$ python3 -q
>>> import numpy as np
>>> np.set_printoptions(precision=2, suppress=True, linewidth=100)
>>> rnd = lambda a: np.round(a, 2) + 0
>>> f = np.array([-8, -6, 8, -2]) + 0.5
>>> X = np.eye(4) - 2 * np.outer(f, f) / (f @ f)
>>> rnd(X)
array([[ 0.3 , -0.51,  0.79, -0.14],
       [-0.51,  0.62,  0.58, -0.1 ],
       [ 0.79,  0.58,  0.1 ,  0.16],
       [-0.14, -0.1 ,  0.16,  0.97]])
>>> vals, vecs = np.linalg.eigvalsh(X)
Traceback (most recent call last):
  File "<python-input-6>", line 1, in <module>
    vals, vecs = np.linalg.eigvalsh(X)
    ^^^^^^^^^^
ValueError: too many values to unpack (expected 2)
>>> vals, vecs = np.linalg.eigh(X)
>>> rnd(vecs.T @ X @ vecs)
array([[-1.,  0.,  0.,  0.],
       [ 0.,  1.,  0.,  0.],
       [ 0.,  0.,  1.,  0.],
       [ 0.,  0.,  0.,  1.]])
>>> (vals > 1e-8).sum(), (vals < -1e-8).sum()
(np.int64(3), np.int64(1))
>>> vals.sum(), np.trace(X)
(np.float64(2.0), np.float64(2.0))
>>> np.unique(vals.round(6) + 0, return_counts=True)[1]
array([1, 3])
>>> rnd(vecs.T @ vecs)
array([[1., 0., 0., 0.],
       [0., 1., 0., 0.],
       [0., 0., 1., 0.],
       [0., 0., 0., 1.]])
>>> vec = np.array([-3, -3, -3, 0])
>>> rhs = X @ vec
>>> coef, lr = np.zeros(4), 1 / np.linalg.norm(X, 2) ** 2
>>> for i in range(8):
...     coef -= lr * X.T @ (X @ coef - rhs)
...     if i % 2 == 0: print(i, round(np.linalg.norm(X @ coef - rhs), 2))
... 
0 0.0
2 0.0
4 0.0
6 0.0
>>> rnd(np.linalg.cond(X))
np.float64(1.0)
>>> rnd(coef)
array([-3., -3., -3.,  0.])
>>> M2 = np.array([[2, 2], [2, 0]])
>>> cent = np.kron(M2, X)
>>> np.linalg.matrix_rank(cent)
np.int64(8)
>>> rnd(cent)
array([[ 0.6 , -1.02,  1.58, -0.28,  0.6 , -1.02,  1.58, -0.28],
       [-1.02,  1.25,  1.16, -0.2 , -1.02,  1.25,  1.16, -0.2 ],
       [ 1.58,  1.16,  0.2 ,  0.32,  1.58,  1.16,  0.2 ,  0.32],
       [-0.28, -0.2 ,  0.32,  1.94, -0.28, -0.2 ,  0.32,  1.94],
       [ 0.6 , -1.02,  1.58, -0.28,  0.  ,  0.  ,  0.  ,  0.  ],
       [-1.02,  1.25,  1.16, -0.2 ,  0.  ,  0.  ,  0.  ,  0.  ],
       [ 1.58,  1.16,  0.2 ,  0.32,  0.  ,  0.  ,  0.  ,  0.  ],
       [-0.28, -0.2 ,  0.32,  1.94,  0.  ,  0.  ,  0.  ,  0.  ]])
>>> M = np.diag(10 * np.array([3, -6, -6, -1])) + np.array([[0, 3, 2, 0], [1, 3, 0, 4], [5, 2, 5, 2], [1, 3, 3, 0]])
>>> M
array([[ 30,   3,   2,   0],
       [  1, -57,   0,   4],
       [  5,   2, -55,   2],
       [  1,   3,   3, -10]])
>>> hat = np.triu(np.array([[0, 0, 4, 3], [0, 7, 8, 8], [5, 7, 2, 7], [6, 5, 3, 9]]), 1) + np.eye(4)
>>> M2 = hat @ M @ np.linalg.inv(hat)
>>> rnd(np.linalg.det(M2))
np.float64(-918068.0)
>>> M2
array([[  53.,   20., -581., 3726.],
       [  49.,  -17., -476., 3261.],
       [  12.,   23., -266., 1574.],
       [   1.,    3.,  -25.,  138.]])
>>> hat @ M - M @ hat
array([[  23.,   17., -355., -150.],
       [  48.,   40.,   36.,  389.],
       [   7.,   21.,  -15.,  284.],
       [   0.,    0.,  -28.,  -48.]])
